% python3 -q
>>> import numpy as np
>>> import numpy.linalg as la
>>> np.set_printoptions(precision=2, suppress=True, linewidth=120)
>>> data = np.loadtxt("case16.csv", delimiter=",")
>>> print(data)
[[ 0.24  0.53 -0.15  0.8 ]
 [-0.64  0.68 -0.18 -0.29]
 [-0.72 -0.41  0.17  0.52]
 [ 0.04  0.28  0.96 -0.03]]
>>> # columns are unit length and at right angles
>>> P = np.triu(np.array([[1, -9, 9, -8], [-3, -8, 4, -8], [6, -7, -7, -5], [-7, -2, -6, -9]]), 1) + np.eye(4)
>>> B = P @ data @ la.inv(P)
>>> print(round(np.trace(B), 2), np.round(np.trace(data), 2))
1.07 1.07
>>> Q, R = la.qr(data)
>>> print(abs(R[0, 0]), np.round(la.norm(data[:, 0]), 2))
1.0 1.0
>>> print(np.trace(Q @ Q.T))
4.0
>>> print(np.abs(np.diag(R)))
[1. 1. 1. 1.]
>>> print(Q)
[[-0.24 -0.53  0.15 -0.8 ]
 [ 0.64 -0.68  0.18  0.29]
 [ 0.72  0.41 -0.17 -0.52]
 [-0.04 -0.28 -0.96  0.03]]
>>> rng = np.random.default_rng(8437)
>>> lab = rng.permutation(4)
>>> print(lab)
[0 3 1 2]
>>> B = data[lab][:, lab]
>>> print(B)
[[ 0.24  0.8   0.53 -0.15]
 [ 0.04 -0.03  0.28  0.96]
 [-0.64 -0.29  0.68 -0.18]
 [-0.72  0.52 -0.41  0.17]]
>>> B = la.invert(data)
Traceback (most recent call last):
  File "<python-input-19>", line 1, in <module>
    B = la.invert(data)
        ^^^^^^^^^
AttributeError: module 'numpy.linalg' has no attribute 'invert'
>>> B = la.inv(data)
>>> print(np.allclose(B, data.T))
True
>>> print(np.round(la.cond(data), 2))
1.0
>>> print(la.inv(B))
[[ 0.24  0.53 -0.15  0.8 ]
 [-0.64  0.68 -0.18 -0.29]
 [-0.72 -0.41  0.17  0.52]
 [ 0.04  0.28  0.96 -0.03]]
>>> print(round(la.slogdet(data)[0], 2))
-1.0
>>> print(B)
[[ 0.24 -0.64 -0.72  0.04]
 [ 0.53  0.68 -0.41  0.28]
 [-0.15 -0.18  0.17  0.96]
 [ 0.8  -0.29  0.52 -0.03]]
>>> Z = np.array([[0, 0, 1], [2, 3, 2]])
>>> A = np.repeat(Z, 13 // 2, axis=0)
>>> A = A + 0.05 * rng.normal(size=A.shape)
>>> print(A.round(2) + 0)
[[-0.03  0.02  1.01]
 [ 0.09 -0.03  1.07]
 [ 0.    0.    0.98]
 [ 0.01  0.01  0.93]
 [ 0.03  0.11  1.03]
 [ 0.   -0.02  0.89]
 [ 1.99  3.08  2.01]
 [ 1.99  3.01  1.98]
 [ 1.98  3.07  1.95]
 [ 2.    3.06  2.01]
 [ 2.02  2.97  1.97]
 [ 2.    3.02  1.96]]
>>> vec = np.array([5, 4, 4])
>>> target = A @ vec
>>> print(la.solve(A.T @ A, A.T @ target))
[5. 4. 4.]
>>> print(target)
[ 3.95  4.63  3.88  3.82  4.7   3.5  30.35 29.9  29.96 30.27 29.82 29.93]
>>> print(la.lstsq(A, target)[0])
[5. 4. 4.]
>>> try:
...     la.solve(A, target)
... except la.LinAlgError as e:
...     print(e)
... 
Last 2 dimensions of the array must be square
>>> target = target + 0.1 * rng.normal(size=12)
>>> print(target)
[ 4.14  4.44  3.99  3.77  4.69  3.43 30.32 29.97 29.89 30.2  29.95 29.79]
>>> coef, *_ = la.lstsq(A, target)
>>> print(np.round(A.T @ (target - A @ coef), 2) + 0)
[0. 0. 0.]
>>> print(coef.round())
[4. 5. 4.]
>>> print(np.round(la.norm(target - A @ coef), 2))
0.36
